% python3 -q
>>> import numpy as np
>>> np.set_printoptions(precision=2, suppress=True, linewidth=120)
>>> def rnd(a):
...     return np.round(a, 2) + 0
... 
>>> E = np.load("case0.npy")
>>> E
array([[ 0.06, -0.1 ,  1.3 , -1.09,  0.01],
       [-1.4 ,  0.6 ,  1.8 ,  0.3 ,  0.5 ],
       [ 0.7 , -0.5 , -1.4 ,  1.2 , -1.  ],
       [ 0.4 ,  0.3 , -1.3 , -1.2 , -0.2 ],
       [ 0.2 ,  0.2 ,  1.  , -1.1 , -0.3 ]])
>>> B = E / np.sqrt((E ** 2).mean(axis=1, keepdims=True))
>>> rnd(B[2])
array([ 0.69, -0.49, -1.38,  1.18, -0.99])
>>> rnd(E - E.mean(axis=1, keepdims=True))
array([[ 0.02, -0.14,  1.26, -1.13, -0.03],
       [-1.76,  0.24,  1.44, -0.06,  0.14],
       [ 0.9 , -0.3 , -1.2 ,  1.4 , -0.8 ],
       [ 0.8 ,  0.7 , -0.9 , -0.8 ,  0.2 ],
       [ 0.2 ,  0.2 ,  1.  , -1.1 , -0.3 ]])
>>> rnd(np.linalg.norm(B, axis=1))
array([2.24, 2.24, 2.24, 2.24, 2.24])
>>> r0 = np.array([1, 0, 1, -1, 1])
>>> B = E + np.outer(r0, np.eye(5)[3])
>>> np.linalg.matrix_rank(B - E)
np.int64(1)
>>> feats = np.loadtxt("a.csv", delimiter=",")
>>> rnd(feats)
array([[-0.61, -0.31, -0.07, -2.94, -2.09,  1.33,  0.84],
       [ 2.44,  0.  , -2.23,  0.98, -1.91,  0.46, -0.47],
       [ 0.98,  1.97, -0.93, -0.73,  1.06, -0.87,  2.8 ],
       [ 0.49, -2.41, -1.43, -0.57,  2.24,  1.52,  0.52],
       [ 1.34, -2.22,  0.97, -0.7 , -0.57, -2.67,  0.62],
       [-2.57, -0.86, -2.07,  1.07, -0.87, -1.17,  1.06],
       [ 0.24, -0.74,  1.7 ,  1.97, -0.86,  1.56,  2.33]])
>>> gram = feats.T @ feats
>>> np.allclose(gram, gram.T)
True
>>> rnd(np.diag(gram))
array([16., 16., 16., 16., 16., 16., 16.])
>>> (feats @ feats.T).shape
(7, 7)
>>> rnd(gram)
array([[16.,  0.,  0.,  0.,  0.,  0.,  0.],
       [ 0., 16.,  0.,  0.,  0.,  0.,  0.],
       [ 0.,  0., 16.,  0.,  0.,  0.,  0.],
       [ 0.,  0.,  0., 16.,  0.,  0.,  0.],
       [ 0.,  0.,  0.,  0., 16.,  0.,  0.],
       [ 0.,  0.,  0.,  0.,  0., 16.,  0.],
       [ 0.,  0.,  0.,  0.,  0.,  0., 16.]])
>>> rnd(np.linalg.svd(feats, compute_uv=False) ** 2)
array([16., 16., 16., 16., 16., 16., 16.])
>>> rnd(np.linalg.pinv(feats))
array([[-0.04,  0.15,  0.06,  0.03,  0.08, -0.16,  0.02],
       [-0.02,  0.  ,  0.12, -0.15, -0.14, -0.05, -0.05],
       [ 0.  , -0.14, -0.06, -0.09,  0.06, -0.13,  0.11],
       [-0.18,  0.06, -0.05, -0.04, -0.04,  0.07,  0.12],
       [-0.13, -0.12,  0.07,  0.14, -0.04, -0.05, -0.05],
       [ 0.08,  0.03, -0.05,  0.1 , -0.17, -0.07,  0.1 ],
       [ 0.05, -0.03,  0.18,  0.03,  0.04,  0.07,  0.15]])
>>> rnd(feats @ feats.T)
array([[16.,  0.,  0.,  0.,  0.,  0.,  0.],
       [ 0., 16.,  0.,  0.,  0.,  0.,  0.],
       [ 0.,  0., 16.,  0.,  0.,  0.,  0.],
       [ 0.,  0.,  0., 16.,  0.,  0.,  0.],
       [ 0.,  0.,  0.,  0., 16.,  0.,  0.],
       [ 0.,  0.,  0.,  0.,  0., 16.,  0.],
       [ 0.,  0.,  0.,  0.,  0.,  0., 16.]])
>>> x0 = np.array([-1, 0, -1, 1, 1, 0, 2])
>>> rhs = feats @ x0
>>> rnd(rhs)
array([-2.67, -2.1 ,  5.89,  3.66, -2.34,  6.95,  3.82])
>>> rnd(np.linalg.solve(feats, rhs + feats[:, 5]))
array([-1.,  0., -1.,  1.,  1.,  1.,  2.])
>>> rnd(np.linalg.solve(feats.T, feats[1]))
array([0., 1., 0., 0., 0., 0., 0.])
>>> rng = np.random.default_rng(49)
>>> lab = rng.permutation(7)
>>> B = feats[:, lab] * rng.choice([-1, 1], 7)
>>> rnd(B)
array([[ 1.33, -0.07,  0.84, -2.94, -2.09,  0.31,  0.61],
       [ 0.46, -2.23, -0.47,  0.98, -1.91,  0.  , -2.44],
       [-0.87, -0.93,  2.8 , -0.73,  1.06, -1.97, -0.98],
       [ 1.52, -1.43,  0.52, -0.57,  2.24,  2.41, -0.49],
       [-2.67,  0.97,  0.62, -0.7 , -0.57,  2.22, -1.34],
       [-1.17, -2.07,  1.06,  1.07, -0.87,  0.86,  2.57],
       [ 1.56,  1.7 ,  2.33,  1.97, -0.86,  0.74, -0.24]])
>>> Uu, _, Vt = np.linalg.svd(feats.T @ B)
>>> rnd(np.linalg.lstsq(feats, B)[0])
array([[ 0.,  0.,  0.,  0.,  0.,  0., -1.],
       [ 0.,  0.,  0.,  0.,  0., -1.,  0.],
       [ 0.,  1.,  0.,  0.,  0.,  0.,  0.],
       [ 0.,  0.,  0.,  1.,  0.,  0.,  0.],
       [ 0.,  0.,  0.,  0.,  1.,  0.,  0.],
       [ 1.,  0.,  0.,  0.,  0.,  0.,  0.],
       [ 0.,  0.,  1.,  0.,  0.,  0.,  0.]])
>>> rnd(Uu @ Vt)
array([[ 0.,  0.,  0.,  0.,  0.,  0., -1.],
       [ 0.,  0.,  0.,  0.,  0., -1.,  0.],
       [ 0.,  1.,  0.,  0.,  0.,  0.,  0.],
       [ 0.,  0.,  0.,  1.,  0.,  0.,  0.],
       [ 0.,  0.,  0.,  0.,  1.,  0.,  0.],
       [ 1.,  0.,  0.,  0.,  0.,  0.,  0.],
       [ 0.,  0.,  1.,  0.,  0.,  0.,  0.]])
>>> lab
array([5, 2, 6, 3, 4, 1, 0])
>>> rnd(B @ B.T)
array([[16.,  0.,  0.,  0.,  0.,  0.,  0.],
       [ 0., 16.,  0.,  0.,  0.,  0.,  0.],
       [ 0.,  0., 16.,  0.,  0.,  0.,  0.],
       [ 0.,  0.,  0., 16.,  0.,  0.,  0.],
       [ 0.,  0.,  0.,  0., 16.,  0.,  0.],
       [ 0.,  0.,  0.,  0.,  0., 16.,  0.],
       [ 0.,  0.,  0.,  0.,  0.,  0., 16.]])
>>> rnd(B.T @ B)
array([[16.,  0.,  0.,  0.,  0.,  0.,  0.],
       [ 0., 16.,  0.,  0.,  0.,  0.,  0.],
       [ 0.,  0., 16.,  0.,  0.,  0.,  0.],
       [ 0.,  0.,  0., 16.,  0.,  0.,  0.],
       [ 0.,  0.,  0.,  0., 16.,  0.,  0.],
       [ 0.,  0.,  0.,  0.,  0., 16.,  0.],
       [ 0.,  0.,  0.,  0.,  0.,  0., 16.]])
>>> B[:, 4] @ B[:, 1]
np.float64(0.0)
>>> rnd(np.linalg.pinv(B))
array([[ 0.08,  0.03, -0.05,  0.1 , -0.17, -0.07,  0.1 ],
       [ 0.  , -0.14, -0.06, -0.09,  0.06, -0.13,  0.11],
       [ 0.05, -0.03,  0.18,  0.03,  0.04,  0.07,  0.15],
       [-0.18,  0.06, -0.05, -0.04, -0.04,  0.07,  0.12],
       [-0.13, -0.12,  0.07,  0.14, -0.04, -0.05, -0.05],
       [ 0.02,  0.  , -0.12,  0.15,  0.14,  0.05,  0.05],
       [ 0.04, -0.15, -0.06, -0.03, -0.08,  0.16, -0.02]])
>>> rnd(np.linalg.svd(B, compute_uv=False))
array([4., 4., 4., 4., 4., 4., 4.])
>>> r0 = np.array([1, 2, 0, 1, 1, 5, 5]) + 0.5
>>> data = np.eye(7) - 2 * np.outer(r0, r0) / (r0 @ r0)
>>> rnd(data)
array([[ 0.94, -0.1 , -0.02, -0.06, -0.06, -0.22, -0.22],
       [-0.1 ,  0.83, -0.03, -0.1 , -0.1 , -0.37, -0.37],
       [-0.02, -0.03,  0.99, -0.02, -0.02, -0.07, -0.07],
       [-0.06, -0.1 , -0.02,  0.94, -0.06, -0.22, -0.22],
       [-0.06, -0.1 , -0.02, -0.06,  0.94, -0.22, -0.22],
       [-0.22, -0.37, -0.07, -0.22, -0.22,  0.18, -0.82],
       [-0.22, -0.37, -0.07, -0.22, -0.22, -0.82,  0.18]])
>>> rnd((data + data.T) / 2)
array([[ 0.94, -0.1 , -0.02, -0.06, -0.06, -0.22, -0.22],
       [-0.1 ,  0.83, -0.03, -0.1 , -0.1 , -0.37, -0.37],
       [-0.02, -0.03,  0.99, -0.02, -0.02, -0.07, -0.07],
       [-0.06, -0.1 , -0.02,  0.94, -0.06, -0.22, -0.22],
       [-0.06, -0.1 , -0.02, -0.06,  0.94, -0.22, -0.22],
       [-0.22, -0.37, -0.07, -0.22, -0.22,  0.18, -0.82],
       [-0.22, -0.37, -0.07, -0.22, -0.22, -0.82,  0.18]])
>>> np.trace(data)
np.float64(5.0)
>>> data.inv()
Traceback (most recent call last):
  File "<python-input-45>", line 1, in <module>
    data.inv()
    ^^^^^^^^
AttributeError: 'numpy.ndarray' object has no attribute 'inv'
>>> np.allclose(data, data.T)
True
>>> rnd(np.linalg.det(data))
np.float64(-1.0)
>>> K = np.load("data.npy")
>>> rnd(K)
array([[0.36, 0.18, 0.18, 0.27],
       [0.29, 0.35, 0.29, 0.06],
       [0.2 , 0.4 , 0.3 , 0.1 ],
       [0.27, 0.  , 0.33, 0.4 ]])
>>> rnd(np.abs(np.linalg.eigvals(feats)).max())
np.float64(4.0)
>>> np.allclose(feats, feats.T)
False
>>> rnd(np.linalg.det(feats))
np.float64(16384.0)
>>> rnd(np.trace(feats))
np.float64(-1.52)
>>> np.allclose(feats @ feats.T, feats.T @ feats)
True
>>> rnd(np.sort(np.abs(np.linalg.eigvals(feats))))
array([4., 4., 4., 4., 4., 4., 4.])
>>> rnd((feats - feats.T) / 2)
array([[ 0.  , -1.38, -0.52, -1.72, -1.72,  1.95,  0.3 ],
       [ 1.38,  0.  , -2.1 ,  1.69,  0.15,  0.66,  0.13],
       [ 0.52,  2.1 ,  0.  ,  0.35,  0.05,  0.6 ,  0.55],
       [ 1.72, -1.69, -0.35,  0.  ,  1.47,  0.23, -0.72],
       [ 1.72, -0.15, -0.05, -1.47,  0.  , -0.9 ,  0.74],
       [-1.95, -0.66, -0.6 , -0.23,  0.9 ,  0.  , -0.25],
       [-0.3 , -0.13, -0.55,  0.72, -0.74,  0.25,  0.  ]])
>>> x0 = np.array([1, -2, 2, -1])
>>> h = np.maximum(K @ x0, 0)
>>> np.flatnonzero(h > 1e-9)
array([0, 1, 3])
>>> rnd(np.linalg.matrix_power(K, 2))
array([[0.29, 0.2 , 0.27, 0.24],
       [0.29, 0.3 , 0.27, 0.15],
       [0.28, 0.3 , 0.28, 0.15],
       [0.27, 0.18, 0.28, 0.27]])
>>> pr = np.eye(4)[0]
>>> for _ in range(3):
...     pr = pr @ K
...     print(pr.round(2))
... 
[0.36 0.18 0.18 0.27]
[0.29 0.2  0.27 0.24]
[0.28 0.23 0.27 0.21]
>>> rnd(np.linalg.det(K))
np.float64(0.0)
>>> rnd(np.sort(np.abs(np.linalg.eigvals(K))))
array([0.07, 0.18, 0.31, 1.  ])
>>> rnd((K - K.T) / 2)
array([[ 0.  , -0.06, -0.01,  0.  ],
       [ 0.06,  0.  , -0.05,  0.03],
       [ 0.01,  0.05,  0.  , -0.12],
       [ 0.  , -0.03,  0.12,  0.  ]])
>>> X = np.loadtxt("out6.csv", delimiter=",")
>>> X
array([[ 0.,  0.,  0.,  0.],
       [ 0.,  0.,  0.,  0.],
       [ 0., -2.,  0.,  3.],
       [ 0.,  0.,  0.,  0.],
       [ 0.,  0.,  0.,  0.],
       [ 0.,  0.,  0.,  0.],
       [ 2., -1.,  2.,  1.],
       [ 0.,  0.,  0.,  0.],
       [ 1.,  0., -1.,  0.],
       [ 0.,  0.,  0.,  0.],
       [ 2., -1.,  2.,  1.],
       [ 0.,  0.,  0.,  0.],
       [ 0.,  1., -4.,  4.],
       [ 0.,  0.,  0.,  0.],
       [-1., -1., -3.,  2.]])
>>> lab = rng.permutation(4)
>>> B = X[:, lab] * rng.choice([-1, 1], 4)
>>> B
array([[ 0., -0., -0., -0.],
       [ 0., -0., -0., -0.],
       [ 3.,  2., -0., -0.],
       [ 0., -0., -0., -0.],
       [ 0., -0., -0., -0.],
       [ 0., -0., -0., -0.],
       [ 1.,  1., -2., -2.],
       [ 0., -0., -0., -0.],
       [ 0., -0.,  1., -1.],
       [ 0., -0., -0., -0.],
       [ 1.,  1., -2., -2.],
       [ 0., -0., -0., -0.],
       [ 4., -1.,  4., -0.],
       [ 0., -0., -0., -0.],
       [ 2.,  1.,  3.,  1.]])
>>> Uu, _, Vt = np.linalg.svd(X.T @ B)
>>> rnd(Uu @ Vt)
array([[ 0.,  0.,  0., -1.],
       [ 0., -1.,  0.,  0.],
       [ 0.,  0., -1.,  0.],
       [ 1.,  0.,  0.,  0.]])
>>> Xs = X - X.mean(axis=0)
>>> Uu, sigma, Vt = np.linalg.svd(Xs, full_matrices=False)
>>> rnd(sigma ** 2 / (sigma ** 2).sum())
array([0.65, 0.25, 0.08, 0.02])
>>> np.abs(Uu[:, 0]).argmax()
np.int64(12)
>>> rnd(Vt[0] * np.sign(Vt[0, np.abs(Vt[0]).argmax()]))
array([ 0.26, -0.1 ,  0.81, -0.51])
>>> rnd(np.abs(Vt[-1]))
array([0.52, 0.58, 0.49, 0.4 ])
>>> rnd(Xs.mean(axis=0))
array([0., 0., 0., 0.])
>>> lab = X[:, 3] > np.median(X[:, 3])
>>> r0 = X[lab].mean(axis=0) - X[~lab].mean(axis=0)
>>> ((X - X.mean(axis=0)) @ r0 > 0).astype(int)
array([0, 0, 1, 0, 0, 0, 1, 0, 0, 0, 1, 0, 1, 0, 1])
>>> (((X - X.mean(axis=0)) @ r0 > 0) == lab).mean()
np.float64(1.0)
>>> mat = np.load("dump.npy")
>>> mat
array([[ 5, -3, -1, -3],
       [-3,  5, -1,  1],
       [-1, -1,  1,  1],
       [-3,  1,  1,  2]])
>>> # symmetric
>>> ev, vecs = np.linalg.eigh(mat)
>>> x0 = np.array([1, -7, 3, 2])
>>> x0 @ mat @ x0
np.int64(317)
>>> rnd(vecs * np.maximum(ev, 0) @ vecs.T)
array([[ 5., -3., -1., -3.],
       [-3.,  5., -1.,  1.],
       [-1., -1.,  1.,  1.],
       [-3.,  1.,  1.,  2.]])
>>> rnd(vecs * np.abs(ev) @ vecs.T)
array([[ 5., -3., -1., -3.],
       [-3.,  5., -1.,  1.],
       [-1., -1.,  1.,  1.],
       [-3.,  1.,  1.,  2.]])
>>> J = np.load("block0.npy")
>>> J
array([[3, 1, 0],
       [0, 1, 2],
       [0, 0, 0]])
>>> # triangular, det is the product of the diagonal
>>> Uu, sigma, Vt = np.linalg.svd(J)
>>> rnd(sigma)
array([3.19, 2.19, 0.  ])
>>> B = Uu[:, :2] @ np.diag(sigma[:2]) @ Vt[:2]
>>> np.linalg.matrix_rank(B)
np.int64(2)
>>> rnd(B)
array([[3., 1., 0.],
       [0., 1., 2.],
       [0., 0., 0.]])
>>> rnd(np.abs(J - B).max())
np.float64(0.0)
>>> rnd(np.linalg.norm(J - B) / np.linalg.norm(J))
np.float64(0.0)
>>> Uu, sigma, Vt = np.linalg.svd(J)
>>> vecs = Vt[:(sigma > 1e-8).sum()]
>>> x0 = J[2] + -1 * J[1] + rng.integers(2) * np.eye(3)[2]
>>> x0
array([ 0., -1., -1.])
>>> rnd(np.diag(vecs.T @ vecs))
array([0.92, 0.27, 0.82])
>>> np.allclose(vecs.T @ vecs @ x0, x0)
False
>>> rnd(vecs.T @ vecs)
array([[ 0.92,  0.24, -0.12],
       [ 0.24,  0.27,  0.37],
       [-0.12,  0.37,  0.82]])
>>> rnd(np.linalg.norm(x0 - vecs.T @ vecs @ x0))
np.float64(0.43)
>>> np.linalg.matrix_rank(np.vstack([J, x0]))
np.int64(3)
>>> P = np.triu(np.array([[3, 0, 3], [2, -7, 5], [0, 1, 7]]), 1) + np.eye(3)
>>> B = P @ J @ np.linalg.inv(P)
>>> B
array([[  3.,   1., -14.],
       [  0.,   1.,  -3.],
       [  0.,   0.,   0.]])
>>> np.poly(B)
array([ 1., -4.,  3.,  0.])
>>> np.trace(B), np.trace(J)
(np.float64(4.0), np.int64(4))
>>> P @ J - J @ P
array([[  0.,   0., -14.],
       [  0.,   0.,  -5.],
       [  0.,   0.,   0.]])
